$ python -q
>>> import numpy as np
>>> import numpy.linalg as la
>>> np.set_printoptions(suppress=True, linewidth=200)
>>> def rnd(a):
...     return np.round(a, 3) + 0
... 
>>> F = np.arange(24).reshape(6, 4) + 2
>>> F
array([[ 2,  3,  4,  5],
       [ 6,  7,  8,  9],
       [10, 11, 12, 13],
       [14, 15, 16, 17],
       [18, 19, 20, 21],
       [22, 23, 24, 25]])
>>> np.allclose(F[:-1].T @ la.lstsq(F[:-1].T, F[-1])[0], F[-1])
True
>>> la.lstsq(F[:-1].T, F[-1])[2]
np.int32(2)
>>> np.abs(np.diag(la.qr(F)[1])) > 1e-9
array([ True,  True, False, False])
>>> np.unique(F.round(6), axis=0).shape
(6, 4)
>>> W1 = np.array([[3, 5, 4, 5, 5, 1],
...     [3, 1, 2, 0, 4, 3],
...     [-1, 3, -4, -5, 2, 0],
...     [-1, -1, 1, 0, 2, -5]])
>>> beta = np.array([0, 0, 3, 2, 4, 5])
>>> H = np.maximum(F @ W1 + beta, 0)
>>> H
array([[  6,  20,   6,   0,  44,   0],
       [ 22,  52,  18,   0,  96,   0],
       [ 38,  84,  30,   0, 148,   0],
       [ 54, 116,  42,   0, 200,   0],
       [ 70, 148,  54,   0, 252,   0],
       [ 86, 180,  66,   0, 304,   0]])
>>> la.matrix_rank(H)
np.int64(2)
>>> (H > 0).astype(int)
array([[1, 1, 1, 0, 1, 0],
       [1, 1, 1, 0, 1, 0],
       [1, 1, 1, 0, 1, 0],
       [1, 1, 1, 0, 1, 0],
       [1, 1, 1, 0, 1, 0],
       [1, 1, 1, 0, 1, 0]])
>>> C = np.array([[-5, 4], [-4, -3], [-2, -2], [3, 5], [2, -1], [4, -2]])
>>> H @ C
array([[ -34,  -92],
       [-162, -200],
       [-290, -308],
       [-418, -416],
       [-546, -524],
       [-674, -632]])
>>> U, sig, Vh = la.svd(F)
>>> rnd(sig)
array([74.283,  2.468,  0.   ,  0.   ])
>>> np.argmax(sig[:-1] / (sig[1:] + 1e-6)) + 1
np.int64(2)
>>> A2 = U[:, :2] @ np.diag(sig[:2]) @ Vh[:2]
>>> rnd(la.norm(F - A2, 2)), rnd(sig[2])
(np.float64(0.0), np.float64(0.0))
>>> rnd(np.abs(F - A2).max())
np.float64(0.0)
>>> la.matrix_rank(F, rtol=0.05)
np.int64(1)
>>> f = np.array([0, -3, -2])
>>> np.polyval(f, F[4])
array([-56, -59, -62, -65])
>>> np.array([np.convolve(row, f, "same") for row in F])
array([[  -6,  -13,  -18,  -23],
       [ -18,  -33,  -38,  -43],
       [ -30,  -53,  -58,  -63],
       [ -42,  -73,  -78,  -83],
       [ -54,  -93,  -98, -103],
       [ -66, -113, -118, -123]])
>>> np.correlate(F[4], F[1], "full")
array([162, 315, 458, 590, 422, 267, 126])
>>> F.reshape(2, -1)
array([[ 2,  3,  4,  5,  6,  7,  8,  9, 10, 11, 12, 13],
       [14, 15, 16, 17, 18, 19, 20, 21, 22, 23, 24, 25]])
>>> F.ravel(order="F")
array([ 2,  6, 10, 14, 18, 22,  3,  7, 11, 15, 19, 23,  4,  8, 12, 16, 20, 24,  5,  9, 13, 17, 21, 25])
>>> print(F.reshape(-1, 2))
[[ 2  3]
 [ 4  5]
 [ 6  7]
 [ 8  9]
 [10 11]
 [12 13]
 [14 15]
 [16 17]
 [18 19]
 [20 21]
 [22 23]
 [24 25]]
>>> t3 = F.reshape(6, 2, -1)
>>> t3.shape
(6, 2, 2)
>>> np.einsum("ihd,ihd->ih", t3, t3)
array([[  13,   41],
       [  85,  145],
       [ 221,  313],
       [ 421,  545],
       [ 685,  841],
       [1013, 1201]])
>>> np.einsum("ihd,jhd->hij", t3, t3).shape
(2, 6, 6)
>>> np.swapaxes(t3, 1, 2)[4]
array([[18, 20],
       [19, 21]])
>>> t3.transpose(1, 0, 2)
array([[[ 2,  3],
        [ 6,  7],
        [10, 11],
        [14, 15],
        [18, 19],
        [22, 23]],

       [[ 4,  5],
        [ 8,  9],
        [12, 13],
        [16, 17],
        [20, 21],
        [24, 25]]])
>>> feats = np.load("out0.npy")
>>> feats
array([[ 1, -1,  0, -1, -1,  2,  0],
       [ 0, -2,  0, -1, -2,  1,  2],
       [ 0,  0,  2, -1,  0,  1, -2],
       [ 0,  0,  0,  2,  0, -1,  1],
       [ 0,  0,  0,  0,  0, -2, -1],
       [ 0,  0,  0,  0,  0, -2,  0],
       [ 0,  0,  0,  0,  0,  0, -1]])
>>> # column 4 repeats column 1
>>> U, sig, Vh = la.svd(feats)
>>> V = Vh[:(sig > 1e-8).sum()]
>>> rng = np.random.default_rng(72)
>>> x = feats[1] + 4 * feats[5] + rng.integers(2) * np.eye(7)[1]
>>> x
array([ 0., -1.,  0., -1., -2., -7.,  2.])
>>> print(rnd(np.diag(V.T @ V)))
[1.  0.5 1.  1.  0.5 1.  1. ]
>>> la.matrix_rank(np.vstack([feats, x]))
np.int64(7)
>>> rnd(la.norm(x - V.T @ V @ x))
np.float64(0.707)
>>> np.allclose(feats[:-1].T @ la.lstsq(feats[:-1].T, feats[-1])[0], feats[-1])
True
>>> np.unique(feats.round(6), axis=0).shape
(7, 7)
>>> U, sig, Vh = la.svd(feats)
>>> np.argmax(sig[:-1] / (sig[1:] + 1e-6)) + 1
np.int64(6)
>>> A2 = U[:, :6] @ np.diag(sig[:6]) @ Vh[:6]
>>> print(la.matrix_rank(feats, rtol=0.05))
6
>>> rnd(np.abs(feats - A2).max())
np.float64(0.0)
>>> W1 = np.array([[-6, -9, 3, -1, 6],
...     [-9, 1, -1, 5, -4],
...     [8, 2, 4, -4, -4],
...     [6, 5, 5, -6, 8],
...     [6, 3, 4, -9, 0],
...     [0, 9, -9, 4, -1],
...     [3, 2, 5, -1, -3]])
>>> beta = np.array([1, -2, -3, -3, 1])
>>> H = np.maximum(feats @ W1 + beta, 0)
>>> rnd((H > 0).mean(axis=0))
array([0.571, 0.286, 0.429, 0.429, 0.714])
>>> C = np.array([[2, 0, 1], [1, 0, 2], [2, 1, 0], [1, 1, 2], [2, 0, 1]])
>>> print(W1 @ C)
[[ -4   2 -20]
 [-22   4  -1]
 [ 14   0   0]
 [ 37  -1  12]
 [ 14  -5  -6]
 [ -7  -5  25]
 [ 11   4   2]]
>>> (H @ C).round(6).argmax(axis=1)
array([2, 2, 0, 0, 0, 0, 0])
